$ python -q
>>> import numpy as np
>>> from numpy import linalg as LA
>>> np.set_printoptions(precision=2, suppress=True, linewidth=160)
>>> rnd = lambda a: np.round(a, 2) + 0
>>> arr = np.load("w.npy")
>>> print(arr)
[[  2   3  -1   2   1  -1]
 [  0   4   0   0   0   1]
 [  2   1   2  -1   3  -1]
 [  3  -1   3  -1   4   0]
 [  1   2   5   0   3   3]
 [  2   0   8   0   2   4]
 [  3   1   5  -1   3   7]
 [  1   0   4  -1   3   9]
 [  3  -2   4  -4   5  12]
 [  1   1   5  -1   8  13]
 [ -1   1   8  -1   6  13]
 [ -3  -1  10  -2   7  14]
 [ -4   1  12   1   4  13]
 [ -5   3  14   4   7  10]
 [ -7   3  13   1   6  12]
 [ -8   2  12   2   4  12]
 [ -8   3  10   2   6  15]
 [ -6   5  11   4   5  14]
 [ -7   7  14   2   5  16]
 [ -9   4  17  -1   8  14]
 [-11   5  17  -3   9  15]
 [-10   4  17  -4   6  16]
 [-10   6  16  -1   8  16]]
>>> O, V = LA.qr(arr[:, :4])[0], LA.qr(arr[:, 4:])[0]
>>> sv = LA.svd(O.T @ V, compute_uv=False)
>>> print((sv > 0.9).sum())
1
>>> print(rnd(LA.norm(O @ O.T - V @ V.T, 2)))
1.0
>>> print(rnd(sv))
[0.96 0.35]
>>> feats = np.load("x.npy")
>>> print(feats)
[[-4.14 -0.47 -5.08 -0.15 -2.06  4.26 -5.17  0.39  1.75  7.27  0.14 -0.19  2.59]
 [ 2.16 -6.68 -7.16 -1.45  1.35  5.05  0.75 -5.14  5.56 -4.89 -3.16  1.3   2.4 ]
 [-0.43 -0.7   1.01 -5.54  6.87 -3.42 -1.19 -1.28 -0.2   2.36 -4.16 -1.61 -2.08]
 [-2.51  0.14 -3.11 -0.42 -1.87  4.04 -4.03 -0.59  4.39  8.18 -0.24 -3.49  1.56]
 [ 0.17 -1.83 -1.48 -7.33  5.28 -4.19 -1.85 -1.02 -1.18  3.29 -5.94 -1.76 -1.57]
 [-2.84 -0.77 -2.86 -0.17 -2.79  2.7  -3.65  0.3   1.97  7.02 -1.42 -1.4   2.26]
 [-2.7  -0.69 -2.17  0.7  -2.22  2.66 -4.45  1.46  1.84  7.77  0.2  -2.54  0.5 ]
 [-4.32 -0.87 -2.81  0.75 -2.81  1.95 -2.93 -0.11  4.46  7.97 -0.91 -1.06  2.64]
 [ 1.28 -4.9  -6.89 -0.49  2.95  4.72 -0.43 -4.63  3.28 -6.78 -4.55  4.86  2.61]
 [ 2.73 -5.51 -6.74 -2.23  2.54  4.95 -0.88 -4.11  6.68 -3.45 -4.22  1.42  2.51]
 [-5.26 -0.39 -3.54  0.1  -2.91  2.51 -3.88 -0.01  2.96  6.16 -0.17 -2.8   2.91]
 [-0.16 -2.9  -2.03 -5.73  6.36 -3.67 -1.74 -0.64 -2.5   1.35 -4.72 -2.16 -3.19]
 [ 2.64 -5.33 -7.24 -4.2   1.51  6.19  0.1  -4.2   2.74 -3.79 -5.29  3.66  2.11]
 [-4.79  1.65 -5.22  0.08 -4.11  2.84 -5.47  0.78  1.49  9.03 -0.3  -3.87  3.11]
 [ 2.42 -5.77 -6.83 -0.26  2.55  4.58 -1.17 -4.39  4.38 -3.82 -5.19  1.58  2.67]
 [ 0.98 -2.15  0.02 -5.13  6.35 -3.65 -1.87 -1.82 -2.06  1.58 -5.47 -0.23 -2.16]
 [-0.49 -0.93 -0.3  -5.2   5.83 -3.86 -2.49 -0.33 -0.72  2.03 -6.25 -0.52 -2.86]
 [ 3.15 -4.42 -7.66 -2.49  4.24  6.96 -0.06 -4.45  3.76 -4.86 -1.73  0.33  2.1 ]
 [-2.16 -0.49 -4.05  0.2  -1.94  2.93 -4.92  0.02  3.48  8.2   0.61 -2.52  1.56]
 [ 0.51 -0.76  2.88 -4.52  6.49 -4.23 -1.59  0.2  -1.71  1.1  -4.93  0.7  -1.68]
 [ 3.49 -3.61 -7.19 -1.25  3.75  4.05  0.71 -6.    4.39 -6.49 -1.3   3.03  3.76]]
>>> hat = feats @ LA.solve(feats.T @ feats, feats.T)
>>> print(np.allclose(hat @ hat, hat))
True
>>> print(rnd(LA.eigvalsh(hat)))
[0. 0. 0. 0. 0. 0. 0. 0. 1. 1. 1. 1. 1. 1. 1. 1. 1. 1. 1. 1. 1.]
>>> print(rnd(hat @ feats[:, 1]))
[-0.47 -6.68 -0.7   0.14 -1.83 -0.77 -0.69 -0.87 -4.9  -5.51 -0.39 -2.9  -5.33  1.65 -5.77 -2.15 -0.93 -4.42 -0.49 -0.76 -3.61]
